$ python3 -q
>>> import numpy as np
>>> np.set_printoptions(precision=2, suppress=True, linewidth=120, floatmode="fixed")
>>> A = np.load("run18.npy")
>>> A
array([[ 0, -8,  8,  3],
       [ 0,  0,  5,  2],
       [ 0,  0,  0,  0],
       [ 0,  0,  0,  0]])
>>> A - A[0]
array([[ 0,  0,  0,  0],
       [ 0,  8, -3, -1],
       [ 0,  8, -8, -3],
       [ 0,  8, -8, -3]])
>>> np.round(np.linalg.norm(A), 2)
np.float64(12.88)
>>> np.count_nonzero(A)
np.int64(5)
>>> np.diff(A, axis=0)
array([[ 0,  8, -3, -1],
       [ 0,  0, -5, -2],
       [ 0,  0,  0,  0]])
>>> np.unravel_index(np.abs(A).argmax(), A.shape)
(np.int64(0), np.int64(1))
>>> np.linalg.matrix_rank(A)
np.int64(2)
>>> A.shape
(4, 4)
>>> np.abs(A).max()
np.int64(8)
>>> round(float(np.linalg.norm(A, 2) / np.linalg.norm(A)), 2)
0.96
>>> [round(float(x), 2) for x in np.linalg.svd(A, compute_uv=False)[:3]]
[12.41, 3.47, 0.0]
>>> arr = np.load("w.npy")
>>> arr
array([[0, 0, 0, 1],
       [0, 0, 1, 0],
       [0, 1, 0, 0],
       [1, 0, 0, 0]])
>>> arr - arr[0]
array([[ 0,  0,  0,  0],
       [ 0,  0,  1, -1],
       [ 0,  1,  0, -1],
       [ 1,  0,  0, -1]])
>>> arr.sum(axis=1)
array([1, 1, 1, 1])
>>> round(float(np.linalg.norm(arr)), 2)
2.0
>>> arr.sum(axis=0)
array([1, 1, 1, 1])
>>> f = np.array([5, 9, 9])
>>> np.correlate(arr[2], arr[3], "full")
array([0, 0, 0, 0, 1, 0, 0])
>>> np.polyval(f, arr[2])
array([ 9, 23,  9,  9])
>>> vec = np.array([1, 1, 1, 1])
>>> 4 - np.linalg.matrix_rank(arr - np.eye(4), tol=1e-8)
np.int64(2)
>>> round(np.linalg.det(arr), 2)
np.float64(1.0)
>>> np.abs(np.linalg.eigvals(arr))
array([1.00, 1.00, 1.00, 1.00])
>>> np.linalg.inv(arr)
array([[0.00, 0.00, 0.00, 1.00],
       [0.00, 0.00, 1.00, 0.00],
       [0.00, 1.00, 0.00, 0.00],
       [1.00, 0.00, 0.00, 0.00]])
>>> arr.T @ (arr @ vec)
array([1, 1, 1, 1])
>>> vals, vecs = np.linalg.eigh(arr)
>>> vec = np.array([6, 1, -8, -2])
>>> np.linalg.eigvalsh(arr[1:, 1:])
array([-1.00,  0.00,  1.00])
>>> vec @ arr @ vec
np.int64(-40)
>>> vals, vecs = np.linalg.eigh(arr)
>>> (vals > 1e-8).sum(), (vals < -1e-8).sum()
(np.int64(2), np.int64(2))
>>> np.linalg.eigvalsh(arr + 4 * np.eye(4))
array([3.00, 3.00, 5.00, 5.00])
